$ python -q
>>> import numpy as np
>>> np.set_printoptions(precision=2, suppress=True, linewidth=140, sign=" ")
>>> def rnd(a):
...     return np.round(a, 2) + 0
... 
>>> M = np.array([[1, -4, 16, -64],
...     [1, -3, 9, -27],
...     [1, -2, 4, -8],
...     [1, -1, 1, -1],
...     [1, 0, 0, 0],
...     [1, 1, 1, 1]])
>>> vec = np.array([0, 2, 2, 4])
>>> y = M @ vec
>>> rnd(np.linalg.solve(M.T @ M, M.T @ y))
array([ 0.,  2.,  2.,  4.])
>>> y
array([-232,  -96,  -28,   -4,    0,    8])
>>> rng = np.random.default_rng(70460)
>>> y = y + 0.02 * rng.normal(size=6)
>>> print(rnd(y))
[-231.99  -96.01  -28.02   -4.      0.04    7.98]
>>> c, *_ = np.linalg.lstsq(M, y)
>>> [round(float(np.linalg.norm(np.linalg.solve(M.T @ M + lam * np.eye(4), M.T @ y))), 2) for lam in (0, 1, 10, 100)]
[4.88, 4.25, 3.63, 3.42]
>>> rnd(np.linalg.norm(y - M @ c))
np.float64(0.02)
>>> F = np.loadtxt("w.csv", delimiter=",")
>>> F
array([[ 3.,  9.,  3.,  0.,  0.,  3.],
       [ 0.,  0.,  0.,  0.,  0.,  0.],
       [ 1.,  3.,  1.,  0.,  0.,  1.],
       [-2., -6., -2.,  0.,  0., -2.],
       [ 3.,  9.,  3.,  0.,  0.,  3.],
       [ 2.,  6.,  2.,  0.,  0.,  2.]])
>>> left, sigma, Vt = np.linalg.svd(F)
>>> vecs = Vt[:(sigma > 1e-8).sum()]
>>> vec = F[0] + -1 * F[2] + rng.integers(2) * np.eye(6)[4]
>>> vec
array([ 2.,  6.,  2.,  0.,  0.,  2.])
>>> print(np.linalg.matrix_rank(np.vstack([F, vec])))
1
>>> rnd(vecs.T @ vecs)
array([[ 0.08,  0.25,  0.08,  0.  ,  0.  ,  0.08],
       [ 0.25,  0.75,  0.25,  0.  ,  0.  ,  0.25],
       [ 0.08,  0.25,  0.08,  0.  ,  0.  ,  0.08],
       [ 0.  ,  0.  ,  0.  ,  0.  ,  0.  ,  0.  ],
       [ 0.  ,  0.  ,  0.  ,  0.  ,  0.  ,  0.  ],
       [ 0.08,  0.25,  0.08,  0.  ,  0.  ,  0.08]])
>>> rnd(np.abs(np.linalg.eigvals(F)).max())
np.float64(6.0)
>>> np.allclose(F @ F.T, F.T @ F)
False
>>> (F - F.T) / 2
array([[ 0. ,  4.5,  1. ,  1. , -1.5,  0.5],
       [-4.5,  0. , -1.5,  3. , -4.5, -3. ],
       [-1. ,  1.5,  0. ,  1. , -1.5, -0.5],
       [-1. , -3. , -1. ,  0. ,  0. , -1. ],
       [ 1.5,  4.5,  1.5,  0. ,  0. ,  1.5],
       [-0.5,  3. ,  0.5,  1. , -1.5,  0. ]])
>>> rnd(np.linalg.matrix_power(F, 3))
array([[ 108.,  324.,  108.,    0.,    0.,  108.],
       [   0.,    0.,    0.,    0.,    0.,    0.],
       [  36.,  108.,   36.,    0.,    0.,   36.],
       [ -72., -216.,  -72.,    0.,    0.,  -72.],
       [ 108.,  324.,  108.,    0.,    0.,  108.],
       [  72.,  216.,   72.,    0.,    0.,   72.]])
>>> (F + F.T) / 2
array([[ 3. ,  4.5,  2. , -1. ,  1.5,  2.5],
       [ 4.5,  0. ,  1.5, -3. ,  4.5,  3. ],
       [ 2. ,  1.5,  1. , -1. ,  1.5,  1.5],
       [-1. , -3. , -1. ,  0. ,  0. , -1. ],
       [ 1.5,  4.5,  1.5,  0. ,  0. ,  1.5],
       [ 2.5,  3. ,  1.5, -1. ,  1.5,  2. ]])
>>> print(np.trace(F))
6.0
>>> F.inv()
Traceback (most recent call last):
  File "<python-input-28>", line 1, in <module>
    F.inv()
    ^^^^^
AttributeError: 'numpy.ndarray' object has no attribute 'inv'
>>> M2 = F + rng.integers(-2, 3, (6, 1)) @ rng.integers(-2, 3, (1, 6))
>>> M2
array([[ 3.,  9.,  3.,  0.,  0.,  3.],
       [ 0.,  0.,  0.,  0.,  0.,  0.],
       [-1.,  1., -1.,  0.,  1.,  3.],
       [-4., -8., -4.,  0.,  1.,  0.],
       [ 7., 13.,  7.,  0., -2., -1.],
       [ 2.,  6.,  2.,  0.,  0.,  2.]])
>>> rnd(np.linalg.svd(M2 - F, compute_uv=False))
array([ 10.1,   0. ,   0. ,   0. ,   0. ,   0. ])
>>> np.linalg.matrix_rank(M2 - F, tol=1e-8)
np.int64(1)
>>> rnd(np.linalg.norm(F, 2) / np.linalg.norm(F))
np.float64(1.0)
>>> np.argsort(-np.linalg.norm(F, axis=0).round(6), kind="stable")[:3]
array([ 1,  0,  2])
>>> np.linalg.cond(F) > 100
np.True_
>>> A = np.array([[1.01, 0.02, -0.01, -0.02],
...     [-1.24, 1.19, -1.45, -2.1],
...     [-0.61, 0.68, -0.85, -1.45],
...     [0.4, -1.79, 2.17, 3.24],
...     [1.24, -0.24, 0.32, 0.59],
...     [-2.25, -0.95, 1.04, 0.83]])
>>> A
array([[ 1.01,  0.02, -0.01, -0.02],
       [-1.24,  1.19, -1.45, -2.1 ],
       [-0.61,  0.68, -0.85, -1.45],
       [ 0.4 , -1.79,  2.17,  3.24],
       [ 1.24, -0.24,  0.32,  0.59],
       [-2.25, -0.95,  1.04,  0.83]])
>>> def softmax(z):
...     e = np.exp(z - z.max(axis=-1, keepdims=True))
...     return e / e.sum(axis=-1, keepdims=True)
... 
>>> rnd(softmax(10 * A[0]))
array([ 1.,  0.,  0.,  0.])
>>> print(softmax(A).sum(axis=1))
[ 1.  1.  1.  1.  1.  1.]
>>> rnd(softmax(A[0]))
array([ 0.48,  0.18,  0.17,  0.17])
>>> S = A @ A.T / np.sqrt(4)
>>> print(rnd(softmax(S)[0] @ A))
[ 0.41 -0.25  0.31  0.44]
>>> print(rnd(softmax(S)))
[[ 0.26  0.09  0.12  0.18  0.29  0.05]
 [ 0.    0.85  0.14  0.    0.    0.  ]
 [ 0.03  0.7   0.24  0.    0.01  0.02]
 [ 0.    0.    0.    1.    0.    0.  ]
 [ 0.16  0.02  0.03  0.51  0.24  0.04]
 [ 0.    0.01  0.01  0.26  0.01  0.71]]
>>> m1 = np.load("block8.npy")
>>> print(m1)
[[-16.76   1.95   5.36   5.91  -4.98  -4.74   3.77]
 [ -3.33 -12.45   8.02  16.03  14.81   1.5   -3.65]
 [-16.2    3.15   7.24   6.14  -4.3   -6.51   4.62]
 [ 17.65   6.07 -16.68   5.95  -7.68   7.97   2.31]
 [ -4.03 -12.66   9.49  17.6   15.81  -2.45  -2.31]
 [-16.91   3.08   8.68   4.82  -1.52  -5.58   3.02]
 [ -5.   -11.94   9.09  15.34  15.3    1.77  -2.55]
 [ 18.32   4.89 -17.47   3.48  -6.7    6.58   3.54]
 [-18.13   2.58   7.52   3.76  -3.78  -3.7    0.78]
 [ 17.47   3.69 -14.96   4.93  -9.37   7.54   0.81]
 [ 16.69   4.95 -16.87   5.21  -7.48   6.83   1.91]
 [ 17.09   4.65 -17.46   4.92  -8.83   7.89   2.25]
 [-16.83   3.3    6.24   3.13  -1.93  -5.62   2.71]
 [-15.84   1.82   5.34   6.42  -3.49  -4.72   3.46]
 [ -5.29 -12.13   7.73  17.23  16.24  -0.86  -2.13]
 [-16.25   3.7    4.21   4.44  -2.85  -6.61   3.98]
 [ 17.43   5.99 -15.18   5.18  -7.89   7.07   2.4 ]
 [ 18.18   4.26 -15.34   4.72  -7.42   7.53   2.33]
 [ -3.6  -10.41   9.22  15.05  16.13  -0.06  -2.07]
 [ -3.73 -13.48   9.4   16.55  14.47  -1.71  -2.07]
 [ 16.93   5.13 -17.16   4.83  -8.47   6.29   4.49]
 [ 17.16   4.83 -15.17   3.31  -6.95   7.26   1.92]
 [ 19.23   3.63 -14.78   4.49  -8.07   6.61   0.82]
 [ 18.43   5.11 -14.89   6.55  -8.26   7.46   2.77]
 [ 17.04   3.79 -15.53   5.48  -8.6    7.77   2.56]
 [ 16.84   3.76 -14.45   3.82  -7.99   6.81   4.11]
 [ 18.69   5.82 -17.49   4.51  -6.87   7.69   2.7 ]]
>>> left, sigma, Vt = np.linalg.svd(m1, full_matrices=False)
>>> left.shape, sigma.shape, Vt.shape
((27, 7), (7,), (7, 7))
>>> rnd(np.cumsum(sigma ** 2) / np.sum(sigma ** 2))
array([ 0.72,  0.92,  0.99,  1.  ,  1.  ,  1.  ,  1.  ])
>>> rnd(Vt @ Vt.T)
array([[ 1.,  0.,  0.,  0.,  0.,  0.,  0.],
       [ 0.,  1.,  0.,  0.,  0.,  0.,  0.],
       [ 0.,  0.,  1.,  0.,  0.,  0.,  0.],
       [ 0.,  0.,  0.,  1.,  0.,  0.,  0.],
       [ 0.,  0.,  0.,  0.,  1.,  0.,  0.],
       [ 0.,  0.,  0.,  0.,  0.,  1.,  0.],
       [ 0.,  0.,  0.,  0.,  0.,  0.,  1.]])
>>> rnd(np.abs(Vt[0]))
array([ 0.67,  0.21,  0.58,  0.02,  0.32,  0.25,  0.07])
>>> W0 = np.load("case8.npy")
>>> rnd(W0)
array([[ 0.2 ,  0.2 ,  0.2 ,  0.  ,  0.2 ,  0.  ,  0.2 ,  0.  ],
       [ 0.  ,  1.  ,  0.  ,  0.  ,  0.  ,  0.  ,  0.  ,  0.  ],
       [ 0.  ,  0.  ,  0.5 ,  0.  ,  0.  ,  0.  ,  0.  ,  0.5 ],
       [ 0.  ,  0.  ,  0.  ,  1.  ,  0.  ,  0.  ,  0.  ,  0.  ],
       [ 0.  ,  0.  ,  0.  ,  0.25,  0.25,  0.  ,  0.25,  0.25],
       [ 0.  ,  0.  ,  0.33,  0.  ,  0.  ,  0.33,  0.33,  0.  ],
       [ 0.  ,  0.  ,  0.5 ,  0.  ,  0.  ,  0.  ,  0.5 ,  0.  ],
       [ 0.  ,  0.2 ,  0.  ,  0.2 ,  0.  ,  0.2 ,  0.  ,  0.4 ]])
>>> vec = np.array([1, -1, -3, -3, 0, -1, -1, -3])
>>> y = W0 @ vec
>>> rnd(y)
array([-0.8 , -1.  , -3.  , -3.  , -1.75, -1.67, -2.  , -2.2 ])
>>> print(rnd(np.linalg.solve(W0, 5 * y)))
[  5.  -5. -15. -15.   0.  -5.  -5. -15.]
>>> rnd(np.linalg.solve(W0, W0[:, 1]))
array([ 0.,  1.,  0.,  0.,  0.,  0.,  0.,  0.])
>>> vec = np.array([2, -1, -1, 1, -1, 2, -1])
>>> y = m1 @ vec
>>> try:
...     np.linalg.solve(m1, y)
... except np.linalg.LinAlgError as e:
...     print(repr(e))
... 
LinAlgError('Last 2 dimensions of the array must be square')
>>> print(rnd(np.linalg.lstsq(m1, y)[0]))
[ 2. -1. -1.  1. -1.  2. -1.]
>>> y = y + 0.05 * rng.normal(size=27)
>>> rnd(y)
array([-43.19,   5.6 , -50.02,  73.17,  -5.66, -53.42,  -1.06,  68.97, -46.93,  74.72,  69.82,  74.22, -52.11, -41.89,  -4.8 , -50.28,
        68.86,  72.38,  -5.22,  -2.66,  67.17,  67.57,  74.59,  73.6 ,  72.81,  65.69,  73.19])
>>> c, *_ = np.linalg.lstsq(m1, y)
>>> c.round()
array([ 2., -1., -1.,  1., -1.,  2., -1.])
>>> rnd(m1.T @ (y - m1 @ c))
array([ 0.,  0.,  0.,  0.,  0.,  0.,  0.])
>>> mat = np.array([[1, 0, 0, 0, 0, 0],
...     [2, 1, 0, 0, 0, 0],
...     [-1, 0, 1, 0, 0, 0],
...     [0, 2, 2, 1, 0, 0],
...     [2, -1, -1, 0, 1, 0],
...     [1, 1, 1, 2, 1, 1]])
>>> r = np.linalg.matrix_rank(F)
>>> r
np.int64(1)
>>> null = np.linalg.svd(F)[2][r:].T
>>> [int(np.linalg.matrix_rank(F[:i])) for i in range(1, len(F) + 1)]
[1, 1, 1, 1, 1, 1]
>>> [int(np.linalg.matrix_rank(np.delete(F, i, axis=0))) for i in range(6)]
[1, 1, 1, 1, 1, 1]
>>> null.shape
(6, 5)
>>> np.allclose(F @ null, 0)
True
>>> M2 = mat / np.linalg.norm(mat, axis=1, keepdims=True)
>>> C2 = M2 @ M2.T
>>> print((np.abs(C2) > 0.9).astype(int))
[[ 1  0  0  0  0  0]
 [ 0  1  0  0  0  0]
 [ 0  0  1  0  0  0]
 [ 0  0  0  1  0  0]
 [ 0  0  0  0  1  0]
 [ 0  0  0  0  0  1]]
>>> rnd(C2[3])
array([ 0.  ,  0.3 ,  0.47,  1.  , -0.5 ,  0.67])
